% python3 -q
>>> import numpy as np
>>> import numpy.linalg as la
>>> np.set_printoptions(precision=1, suppress=True, linewidth=120, floatmode="fixed")
>>> Q, _ = la.qr(np.array([[-1.3, -0.3, 1.4, -0.4, 0.7, -0.2, 1.2],
...     [-0.1, -2.2, -1.7, -2.8, 0.9, 1.6, -0.9],
...     [0.0, 0.5, -1.3, -1.0, -0.8, 1.4, 0.8],
...     [-0.3, 0.2, 0.4, -0.5, 0.4, 0.5, -1.8],
...     [1.8, 0.9, -1.6, -0.3, -0.3, 0.3, -0.3],
...     [0.0, 0.9, 1.1, 0.3, -0.3, 2.0, 0.4],
...     [-0.7, -0.1, 1.4, -0.3, -0.7, 0.1, 1.4]]))
>>> vals = np.array([9, 6, -5, -8, -7, 3, -6])
>>> E = Q @ np.diag(vals) @ Q.T
>>> E
array([[-0.8, -1.4,  0.2,  1.3, -5.5, -1.9,  3.7],
       [-1.4,  3.5, -2.1, -1.9, -2.3, -2.9, -1.7],
       [ 0.2, -2.1, -4.8,  0.3, -0.2,  0.9, -0.6],
       [ 1.3, -1.9,  0.3, -5.8, -1.2, -0.9,  1.1],
       [-5.5, -2.3, -0.2, -1.2,  3.8, -2.6, -2.4],
       [-1.9, -2.9,  0.9, -0.9, -2.6,  0.3, -2.4],
       [ 3.7, -1.7, -0.6,  1.1, -2.4, -2.4, -4.2]])
>>> rng = np.random.default_rng(5149)
>>> A2 = E + rng.integers(-2, 3, (7, 6)) @ rng.integers(-2, 3, (6, 7))
>>> A2
array([[  1.2,  -0.4,  -2.8,  -0.7,  -5.5,  -0.9,   1.7],
       [  3.6,   6.5,  -3.1,  -0.9,  -8.3,  -8.9,   0.3],
       [ -5.8,  -2.1,  -4.8,   2.3,  -4.2,  -3.1,  -2.6],
       [ -0.7, -12.9,   5.3,  -8.8,   1.8,   4.1,   1.1],
       [ -6.5,  -0.3,  -5.2,   6.8,   5.8,  -7.6,   3.6],
       [ -5.9, -14.9,   2.9,  -0.9,  -2.6,   8.3,  -0.4],
       [  2.7,  -3.7, -10.6,   0.1,   0.6,  -2.4,  -8.2]])
>>> np.abs(A2 - E).sum(axis=1)
array([11.0, 24.0, 18.0, 29.0, 29.0, 28.0, 21.0])
>>> la.matrix_rank(A2 - E, tol=1e-8)
np.int64(6)
